% ipython --no-banner

In [1]: import numpy as np

In [2]: import numpy.linalg as la

In [3]: np.set_printoptions(suppress=True, linewidth=100)

In [4]: rd = lambda a: np.round(a, 2) + 0

In [5]: W0 = np.loadtxt("sample11.csv", delimiter=",")

In [6]: rd(W0)
Out[6]: 
array([[0.43, 0.14, 0.14, 0.29],
       [0.33, 0.33, 0.  , 0.33],
       [0.2 , 0.  , 0.4 , 0.4 ],
       [0.14, 0.29, 0.29, 0.29]])

In [7]: # row-stochastic, so 1 is an eigenvalue

In [8]: f, g = W0[0], W0[3]

In [9]: rd(f @ g)
Out[9]: np.float64(0.22)

In [10]: p = (f @ g) / (f @ f) * f

In [11]: la.matrix_rank(np.outer(f, g))
Out[11]: np.int64(1)

In [12]: rd(g - p)
Out[12]: array([-0.17,  0.18,  0.18,  0.08])

In [13]: Q, _ = la.qr(np.array([[-1.4, -1.0, 0.5, -1.6],
    ...:     [-1.1, -1.6, -0.4, -0.7],
    ...:     [-1.5, 1.2, -1.2, -0.1],
    ...:     [2.3, 0.0, 0.4, 0.6]]))

In [14]: V, _ = la.qr(np.array([[0.3, -0.5, 0.5, 0.5],
    ...:     [-1.3, 0.0, 1.1, 0.1],
    ...:     [-0.9, -0.2, 1.1, -0.8],
    ...:     [-0.1, 2.7, 0.6, 0.2]]))

In [15]: sig = 20 * 0.5 ** np.arange(4)

In [16]: K = Q[:, :4] * sig @ V[:4]

In [17]: rd(K)
Out[17]: 
array([[  0.27,   2.78,   6.25,  -7.12],
       [ -5.97,   1.75,   6.96,  -3.64],
       [  5.73,   2.66,   9.2 ,   2.24],
       [ -4.25,  -0.63, -12.76,   4.72]])

In [18]: x = np.array([-2, -4, -4, 5])

In [19]: a = np.maximum(K @ x, 0)

In [20]: rd(np.maximum(K @ (3 * x), 0))
Out[20]: array([  0.  ,   0.  ,   0.  , 256.86])

In [21]: rd(np.maximum(K @ x, 0) - np.maximum(-K @ x, 0))
Out[21]: array([-72.28, -41.12, -47.74,  85.62])

In [22]: rd(K.T @ a)
Out[22]: array([ -363.62,   -53.61, -1092.3 ,   403.94])

In [23]: mat = np.loadtxt("case12.csv", delimiter=",")

In [24]: mat
Out[24]: 
array([[ 1.,  0.,  0.,  0.,  0.],
       [-3.,  1.,  0.,  0.,  0.],
       [ 8., -1.,  1.,  0.,  0.],
       [ 2., -1.,  7.,  1.,  0.],
       [ 9.,  9., -7.,  1.,  1.]])

In [25]: # triangular: eigenvalues sit on the diagonal

In [26]: U, sig, Vh = la.svd(mat)

In [27]: np.argmax(sig[:-1] / (sig[1:] + 1e-6)) + 1
Out[27]: np.int64(4)

In [28]: rd(sig)
Out[28]: array([15.48,  9.44,  4.02,  0.19,  0.01])

In [29]: out = U[:, :4] @ np.diag(sig[:4]) @ Vh[:4]

In [30]: la.matrix_rank(mat, rtol=0.05)
Out[30]: np.int64(3)

In [31]: rd(out)
Out[31]: 
array([[ 1.  ,  0.  ,  0.  ,  0.  ,  0.01],
       [-3.  ,  1.  ,  0.  ,  0.  ,  0.  ],
       [ 8.  , -1.  ,  1.  ,  0.  ,  0.  ],
       [ 2.  , -1.  ,  7.  ,  1.  ,  0.  ],
       [ 9.  ,  9.  , -7.  ,  1.  ,  1.  ]])
